$ python3 -q
>>> import numpy as np
>>> import numpy.linalg as la
>>> np.set_printoptions(precision=1, suppress=True, linewidth=160)
>>> arr = np.loadtxt("mat.csv", delimiter=",")
>>> arr
array([[ 0.3,  0.3, -0.9, -0.9,  0.7,  1.4, -0.6,  1.4,  0.2,  0.3,  0.2, -0.3, -1.1],
       [ 0.5,  0.3, -0.6,  1.5,  0.4,  0.6, -0.9, -1.4, -2.4,  0.2, -1.3,  0.7, -0.9],
       [ 0.8, -0.9,  0.1,  1. ,  0.1,  1.8,  1.1, -0.6,  1.7,  1. ,  0.2,  0.5, -0.7],
       [-1.2, -0.6,  1. , -1. , -1.2, -0.3, -0.1, -0.4, -0.2, -0.1, -1.3, -0.5,  0.2],
       [ 1.1,  0.5,  0.6,  1.2, -1. , -1.4, -0.6,  1.2, -1.1,  0.9,  1.1,  0.7, -0.1],
       [ 1.3,  0.3,  0.2, -1.1,  1.4, -1.1,  0. ,  1. ,  0. ,  0.6, -0.2, -4.4,  0.1],
       [-0.2, -0.9, -1.5,  0. , -0.2, -0.7,  0.4, -0.7, -1. ,  2.1, -2.1, -0.2,  0.6],
       [ 0.8, -0.2, -0.4, -0.1, -1.7, -0.2,  0.7, -0.3, -0.2, -0.3, -1.2,  0.9,  1.6],
       [ 0.2,  1.3, -1.5, -1.6, -0.9, -0.1, -0.6, -1.1, -0.4, -0.2, -0.2, -0.3, -0.6],
       [ 0.2, -1.9,  0.8,  0.6,  0.5,  0.4,  0. ,  0.3,  0.4, -0.1, -0.5, -0.1,  0.5],
       [ 2.3,  1.9,  0.9, -0.8,  0.2,  0.3,  1.4,  0.2,  1.1,  0.2, -0.9,  1.5, -0.8],
       [ 0.2, -0.1, -0.3, -1.6, -0.5, -0.7, -0.1, -1.3,  0. , -1.1, -2.4, -0.2,  0.4],
       [ 0.5, -0.1,  0.1,  1.3,  0.3,  0.3,  1.6,  1.2,  2.2,  0.6,  0.6,  1.3,  0.8],
       [-1.7,  0.9,  1.6, -0.2, -0.6, -0.1, -0.8, -0.7, -0.8, -0.4,  1.9, -1.5,  0.2],
       [-0.3, -1.6,  0. , -0.8, -1. ,  1.2, -1.7,  0.1, -0.3, -0.8,  0.3, -1.5, -0.5],
       [-0.4,  0.8,  0.5, -0.6,  0.1,  0.8,  0. ,  1.2, -0.6, -0.9,  0.9, -0.3, -0.6],
       [ 0.3,  1.1,  0.6,  0. ,  1.2, -0.7,  1. ,  0.9, -1.4,  0.2,  1.3,  1.6, -0.3],
       [-1.1,  0.1, -1.6, -0.7,  0.3,  0. ,  0. ,  0.1,  1.6,  0.7, -1.2,  2.1, -1.5],
       [-1. ,  0.6, -0.3, -1.3,  0.8, -0.2, -0.8, -0.2, -1. ,  0.8, -0.3,  0.7,  1. ],
       [ 0.2, -0.4, -0.4, -1.6, -0.1, -0.3, -0.1, -1.4, -0.2, -0.5,  0. ,  0.3,  1.3],
       [ 0.9,  0.9,  0. ,  0. ,  0.1,  0.4, -1.9,  1.9, -0.7, -1. , -1. , -0.3,  0.5],
       [-1.1,  2.6, -0.7, -0.4,  1. , -1. ,  0. ,  0.5,  0.6, -0.9,  0.7,  0.1,  0.4],
       [-0.2,  0.6,  0.8,  0. , -0.7,  0.4, -0.6,  0.6,  0.5,  0.6,  0.4,  0.1,  1. ],
       [ 0.5,  1.9, -0.4, -1.2, -0.1, -0.6,  1.5, -0.7,  1.2,  2.1,  0.3,  1.5, -0.3],
       [ 0.3,  0.9,  0.4, -0.8,  0.2,  1.3, -0.1,  0.2,  0.2, -0.5,  1.3, -0.7,  1.4],
       [-0.1,  0.9, -1.4, -0.7, -0.3,  0.9,  1.5, -0.1, -0.8,  1. , -1.3, -1.1,  0.5],
       [-1.2, -1.1,  0.6, -0.4, -1.2, -0.3,  0.2, -0.8, -1.2, -0.3, -0.5,  0.1,  1.3],
       [ 0.8, -1.6,  0.4, -1.3, -0.6, -0.6, -0.1, -2.1, -0.7,  0.6,  0.2,  1.1,  1.8],
       [-0.2,  0.6,  0.2,  0.2, -1. , -1.5,  1.7, -1.3,  1.7,  0.7, -0.6,  0.3, -2.3],
       [ 1.7, -0.9, -1.6, -0.5, -0.4,  0.1, -1.3,  2.7, -0.2,  0.6,  0.8,  1. , -0.8],
       [ 0. ,  1.8, -0.6,  0. ,  0.4,  0.5,  0.1, -1.2,  0. ,  0.3,  1.4,  0.5, -0.4],
       [ 1.3,  1.4, -1.2, -0.3, -0.2, -0.5, -0.7, -1.4,  0.9,  0.7, -0.2,  0.4,  1.9],
       [-0.7, -0.6, -2.9, -1.1, -0.4,  0.4, -0.6, -1.6,  1.5, -0.7,  1.5, -1.1,  0.7],
       [ 8. , -4.5,  8. ,  7. ,  0.5,  0.5,  8. ,  5. , -6. , -1.5,  2. , -0.5,  2. ],
       [-0.4, -1.7,  0.4, -0.7,  1.2, -1. , -1.3, -1.2, -0.7, -0.2, -0.9, -1.1, -0.5],
       [-0.6,  1.6, -0.5,  0.2,  0.3,  1.3,  0.6, -0.6, -0.4, -1.1, -1.7,  0.1, -0.2],
       [ 0.9,  0.7,  0.7,  0.6,  1. , -1.6,  2.6, -0.4,  0.4, -0.6,  0.4,  0.9,  0.4],
       [-0.5,  0.1,  0.6,  0.3,  0.3,  0.2,  0.6, -1.3, -1.2,  1.4,  0.4,  1.1, -0.6],
       [ 0.5,  0.9, -0.4,  0.4,  1.1, -0.1, -0.9,  0. ,  0.4, -0.1,  1.1,  0. , -0.8],
       [ 0.2, -0.5,  0.1,  0.1, -2.3,  1. ,  1. , -0.1, -1. , -1.8,  0. ,  0.5, -1.1],
       [ 1. ,  1. ,  1.1,  0.7, -0.1,  0. ,  0.5, -0.9, -0.1,  0.2,  0.5, -0.4,  0.6],
       [ 0.1, -1.2, -0.3, -1.1,  0.1,  0. , -0.3, -0.7, -0.4, -0.5, -1. ,  1.2, -0.3],
       [ 1.1,  0.5,  0.7,  0.4, -0.2,  0.7,  0. , -0.5,  1. , -0.3,  0. , -1.8,  1.7],
       [-1.9,  0.2,  0. , -0.1, -1.4, -0.2, -0.7, -0.5, -2.2,  0.7,  1.3,  0.1,  0.2],
       [-0.6,  1.3,  0. ,  0.5, -1.7, -0.5,  0.6, -0.4,  1.3,  1.1, -1.1, -0.3, -0.4],
       [ 0.7,  0.4,  0.8,  1.5,  0.6, -1.3,  1.1,  0.4, -0.7,  0.7, -1.2, -0.1,  0.4]])
>>> Ac = (arr - arr.mean(axis=0)) / arr.std(axis=0)
>>> np.argwhere(np.abs(Ac) > 2)
array([[ 2,  5],
       [ 5, 11],
       [ 6,  9],
       [11, 10],
       [23,  9],
       [28, 12],
       [29,  7],
       [32,  2],
       [33,  0],
       [33,  1],
       [33,  2],
       [33,  3],
       [33,  6],
       [33,  7],
       [33,  8],
       [39,  4],
       [39,  9]])
>>> beta = la.lstsq(np.delete(Ac, 2, axis=1), Ac[:, 2])[0]
>>> np.round(1 - np.var(Ac[:, 2] - np.delete(Ac, 2, axis=1) @ beta), 1)
np.float64(0.7)
>>> np.abs(beta).argmax()
np.int64(5)
